% ipython --no-banner

In [1]: import numpy as np

In [2]: import numpy.linalg as la

In [3]: np.set_printoptions(suppress=True, linewidth=120)

In [4]: J = np.loadtxt("arr.csv", delimiter=",")

In [5]: J
Out[5]: 
array([[ 0.,  3.,  1., -2.],
       [ 0.,  2.,  3., -6.],
       [ 1.,  1.,  2., -4.],
       [ 2.,  1.,  1., -2.],
       [ 1.,  2.,  2., -4.],
       [ 1.,  1.,  0.,  0.],
       [ 1.,  0.,  3., -6.],
       [ 3.,  2.,  3., -6.]])

In [6]: # rows and columns are dependent

In [7]: Uu, s, vt = la.svd(J)

In [8]: np.argmax(s[:-1] / (s[1:] + 1e-6)) + 1
Out[8]: np.int64(3)

In [9]: B = Uu[:, :3] @ np.diag(s[:3]) @ vt[:3]

In [10]: la.matrix_rank(J, rtol=0.05)
Out[10]: np.int64(3)

In [11]: round(la.norm(J - B, 2), 2), np.round(s[3], 2)
Out[11]: (np.float64(0.0), np.float64(0.0))

In [12]: def softmax(z):
    ...:     e = np.exp(z - z.max(axis=-1, keepdims=True))
    ...:     return e / e.sum(axis=-1, keepdims=True)
    ...: 

In [13]: np.round(softmax(J[0]), 2)
Out[13]: array([0.04, 0.84, 0.11, 0.01])

In [14]: np.round(softmax(10 * J[0]), 2) + 0
Out[14]: array([0., 1., 0., 0.])

In [15]: np.round(softmax(J[0] + 2), 2)
Out[15]: array([0.04, 0.84, 0.11, 0.01])

In [16]: scores = J @ J.T / np.sqrt(4)

In [17]: np.round(softmax(scores)[0] @ J, 2)
Out[17]: array([ 1.45,  1.96,  2.92, -5.85])

In [18]: np.round(softmax(scores + np.triu(np.full(scores.shape, -np.inf), 1)), 2) + 0
Out[18]: 
array([[1.  , 0.  , 0.  , 0.  , 0.  , 0.  , 0.  , 0.  ],
       [0.  , 1.  , 0.  , 0.  , 0.  , 0.  , 0.  , 0.  ],
       [0.  , 0.99, 0.01, 0.  , 0.  , 0.  , 0.  , 0.  ],
       [0.01, 0.85, 0.12, 0.03, 0.  , 0.  , 0.  , 0.  ],
       [0.  , 0.98, 0.  , 0.  , 0.01, 0.  , 0.  , 0.  ],
       [0.21, 0.13, 0.13, 0.21, 0.21, 0.13, 0.  , 0.  ],
       [0.  , 0.38, 0.  , 0.  , 0.  , 0.  , 0.62, 0.  ],
       [0.  , 0.01, 0.  , 0.  , 0.  , 0.  , 0.01, 0.98]])

In [19]: la.matrix_rank(J, rtol=0.1)
Out[19]: np.int64(3)

In [20]: [round(float(x), 2) for x in la.svd(J, compute_uv=False)[:3]]
Out[20]: [14.42, 3.21, 2.76]

In [21]: la.cond(J) > 100
Out[21]: np.True_

In [22]: Uu, s, vt = la.svd(J)

In [23]: V = vt[:(s > 1e-8).sum()]

In [24]: rng = np.random.default_rng(2841)

In [25]: x0 = J[1] + -1 * J[2] + rng.integers(2) * np.eye(4)[0]

In [26]: x0
Out[26]: array([ 0.,  1.,  1., -2.])

In [27]: np.allclose(V.T @ V @ x0, x0)
Out[27]: True

In [28]: np.round(np.diag(V.T @ V), 2)
Out[28]: array([1. , 1. , 0.2, 0.8])

In [29]: round(la.norm(x0 - V.T @ V @ x0), 2)
Out[29]: np.float64(0.0)

In [30]: np.round(V.T @ V, 2) + 0
Out[30]: 
array([[ 1. ,  0. ,  0. ,  0. ],
       [ 0. ,  1. ,  0. ,  0. ],
       [ 0. ,  0. ,  0.2, -0.4],
       [ 0. ,  0. , -0.4,  0.8]])

In [31]: feats = np.loadtxt("out12.csv", delimiter=",")

In [32]: feats
Out[32]: 
array([[0., 0., 4., 0.],
       [0., 6., 0., 0.],
       [2., 0., 4., 0.],
       [0., 8., 0., 9.]])

In [33]: Q, Rm = la.qr(feats)

In [34]: np.round(Q @ Rm, 2) + 0
Out[34]: 
array([[0., 0., 4., 0.],
       [0., 6., 0., 0.],
       [2., 0., 4., 0.],
       [0., 8., 0., 9.]])

In [35]: abs(Rm[0, 0]), round(la.norm(feats[:, 0]), 2)
Out[35]: (np.float64(2.0), np.float64(2.0))

In [36]: np.round(Q.T @ Q, 2) + 0
Out[36]: 
array([[1., 0., 0., 0.],
       [0., 1., 0., 0.],
       [0., 0., 1., 0.],
       [0., 0., 0., 1.]])

In [37]: Q.round(2)
Out[37]: 
array([[ 0. ,  0. , -1. ,  0. ],
       [-0. , -0.6,  0. , -0.8],
       [-1. , -0. ,  0. ,  0. ],
       [-0. , -0.8, -0. ,  0.6]])
